$ python3 -q
>>> import numpy as np
>>> from numpy import linalg as LA
>>> np.set_printoptions(suppress=True, linewidth=140)
>>> K = np.load("block12.npy")
>>> K
array([[-0.4, -1.5, -2.6, -1.6],
       [-0.3, -1. , -1.7, -1.1],
       [ 0.2,  0.5,  0.8,  0.6]])
>>> np.unique(K.round(6), axis=0).shape
(3, 4)
>>> np.allclose(K[:-1].T @ LA.lstsq(K[:-1].T, K[-1])[0], K[-1])
True
>>> W1 = np.array([[2, 4, 3, 0, 2],
...     [3, -3, 4, 3, 5],
...     [3, -1, -2, 2, -4],
...     [1, -4, 4, 4, 1]])
>>> b = np.array([0, 3, 2, 5, 0])
>>> act = np.maximum(K @ W1 + b, 0)
>>> (act > 0).astype(int)
array([[0, 1, 0, 0, 1],
       [0, 1, 0, 0, 1],
       [1, 0, 1, 1, 1]])
>>> np.round((act > 0).mean(axis=0), 1)
array([0.3, 0.7, 0.3, 0.3, 1. ])
>>> LA.matrix_rank(act)
np.int64(3)
>>> cent = np.array([[-1, -5], [4, -6], [8, -6], [2, -6], [6, 9]])
>>> W1 @ cent
array([[ 50, -34],
       [ 53,   6],
       [-43, -45],
       [ 29, -20]])
>>> act @ cent
array([[  62.6,  -84.9],
       [  44.2,  -64.5],
       [  61.1, -117.2]])
>>> left, sv, Vt = LA.svd(K)
>>> sv.round(1) + 0
array([4.3, 0.1, 0. ])
>>> np.argmax(sv[:-1] / (sv[1:] + 1e-6)) + 1
np.int64(2)
>>> B = left[:, :2] @ np.diag(sv[:2]) @ Vt[:2]
>>> round(LA.norm(K - B, 2), 1), round(float(sv[2]), 1)
(np.float64(0.0), 0.0)
>>> LA.matrix_rank(K, rtol=0.05)
np.int64(1)
>>> vec = np.array([3, 3, 2, 2])
>>> vec @ K
Traceback (most recent call last):
  File "<python-input-23>", line 1, in <module>
    vec @ K
    ~~~~^~~
ValueError: matmul: Input operand 1 has a mismatch in its core dimension 0, with gufunc signature (n?,k),(k,m?)->(n?,m?) (size 3 is different from 4)
>>> LA.norm(K @ vec) <= LA.norm(K, 2) * LA.norm(vec) + 1e-9
np.True_
>>> K @ np.eye(4)[0]
array([-0.4, -0.3,  0.2])
>>> np.round(np.einsum("ij,j->i", K, vec), 1)
array([-14.1,  -9.5,   4.9])
>>> np.round((K * vec).sum(axis=1), 1)
array([-14.1,  -9.5,   4.9])
>>> np.round(K @ vec, 1)
array([-14.1,  -9.5,   4.9])
>>> (K @ vec).argmax()
np.int64(2)
>>> r0 = np.array([0, 1, 1])
>>> np.round(np.polyval(r0, K[0]), 1)
array([ 0.6, -0.5, -1.6, -0.6])
>>> np.round(np.cross(K[0, :3], K[2, :3]), 1)
array([ 0.1, -0.2,  0.1])
>>> np.round(np.correlate(K[0], K[2], "full"), 1)
array([-0.2, -1.2, -3. , -3.9, -2.9, -1.3, -0.3])
>>> np.array([np.convolve(row, r0, "same") for row in K])
array([[-0.4, -1.9, -4.1, -4.2],
       [-0.3, -1.3, -2.7, -2.8],
       [ 0.2,  0.7,  1.3,  1.4]])
>>> m1 = np.load("w.npy")
>>> m1
array([[3, 3, 3],
       [3, 6, 6],
       [3, 6, 9]])
>>> vec = np.ones(3)
>>> for _ in range(3):
...     vec = m1 @ vec
...     vec /= LA.norm(vec)
...     print(round(vec @ m1 @ vec, 1))
... 
15.1
15.1
15.1
>>> np.round(LA.eigvalsh(m1)[-1], 1)
np.float64(15.1)
>>> vec.round(1)
array([0.3, 0.6, 0.7])
